In [1]: import numpy as np

In [2]: import numpy.linalg as la

In [3]: np.set_printoptions(precision=3, suppress=True, linewidth=100, sign=" ")

In [4]: Z = 10 * np.array([[-0.3, 0.9, 0.1, 1.0], [-1.1, -1.2, 0.4, 1.5]])

In [5]: rng = np.random.default_rng(785)

In [6]: labels = rng.integers(0, 2, 32)

In [7]: mat = Z[labels] + rng.normal(size=(32, 4))

In [8]: mat
Out[8]: 
array([[-13.851, -13.822,   4.342,  15.674],
       [ -3.966,   9.162,   0.755,   9.181],
       [ -8.412, -12.436,   4.403,  15.334],
       [-10.119, -12.923,   2.791,  14.783],
       [-10.067, -10.681,   4.647,  13.411],
       [ -3.8  ,   8.041,   1.478,   9.486],
       [ -3.81 ,   8.665,   2.061,   9.306],
       [ -1.423,  10.132,  -0.437,  10.855],
       [ -2.61 ,   8.863,   1.377,  10.253],
       [ -1.728,   8.054,   0.489,  11.169],
       [ -1.144,   7.724,   1.247,   9.416],
       [ -9.612, -11.649,   4.407,  14.501],
       [ -3.393,   7.875,   2.021,   8.915],
       [ -3.109,   8.449,  -1.286,   8.351],
       [ -8.669, -11.819,   6.402,  15.573],
       [-10.492, -12.547,   4.255,  15.418],
       [-12.278, -12.568,   4.533,  15.527],
       [ -2.205,   9.693,  -1.111,  10.495],
       [ -2.308,  10.456,   0.474,  12.726],
       [-10.75 , -12.037,   4.452,  14.646],
       [ -1.78 ,   8.69 ,   1.056,   9.764],
       [-10.252, -12.083,   4.216,  14.575],
       [ -2.928,   9.591,  -0.902,   8.959],
       [ -1.937,   8.967,   0.286,  10.454],
       [ -2.697,   9.27 ,  -0.339,  10.61 ],
       [ -2.586,   9.384,   2.122,  10.227],
       [-11.911, -10.671,   5.146,  14.498],
       [ -4.024,   8.093,   0.695,   9.336],
       [ -2.913,  10.225,   1.902,  12.196],
       [ -9.956, -11.704,   2.882,  15.992],
       [ -1.891,   8.627,   0.811,   8.544],
       [-10.181, -11.885,   2.061,  16.142]])

In [9]: x0 = np.array([-1, 0, 1, 0])

In [10]: target = mat @ x0

In [11]: np.round(la.pinv(mat) @ mat, 3) + 0
Out[11]: 
array([[ 1.,  0.,  0.,  0.],
       [ 0.,  1.,  0.,  0.],
       [ 0.,  0.,  1.,  0.],
       [ 0.,  0.,  0.,  1.]])

In [12]: np.round(la.solve(mat.T @ mat, mat.T @ target), 3) + 0
Out[12]: array([-1.,  0.,  1.,  0.])

In [13]: np.round(la.lstsq(mat, target)[0], 3) + 0
Out[13]: array([-1.,  0.,  1.,  0.])

In [14]: target = target + 0.3 * rng.normal(size=32)

In [15]: target
Out[15]: 
array([ 18.036,   5.005,  12.834,  13.316,  13.795,   5.208,   6.286,   1.257,   4.423,   1.821,
         2.409,  13.896,   5.282,   2.133,  15.741,  14.606,  16.644,   1.262,   3.235,  15.252,
         2.657,  14.627,   2.152,   1.678,   2.513,   5.017,  17.283,   5.04 ,   4.923,  12.545,
         2.779,  12.203])

In [16]: beta, *_ = la.lstsq(mat, target)

In [17]: beta
Out[17]: array([-0.998,  0.01 ,  1.024,  0.002])

In [18]: np.round(mat.T @ (target - mat @ beta), 3) + 0
Out[18]: array([ 0.,  0.,  0.,  0.])

In [19]: [round(float(la.norm(la.solve(mat.T @ mat + lam * np.eye(4), mat.T @ target))), 2) for lam in (0, 1, 10, 100)]
Out[19]: [1.43, 1.4, 1.2, 0.74]
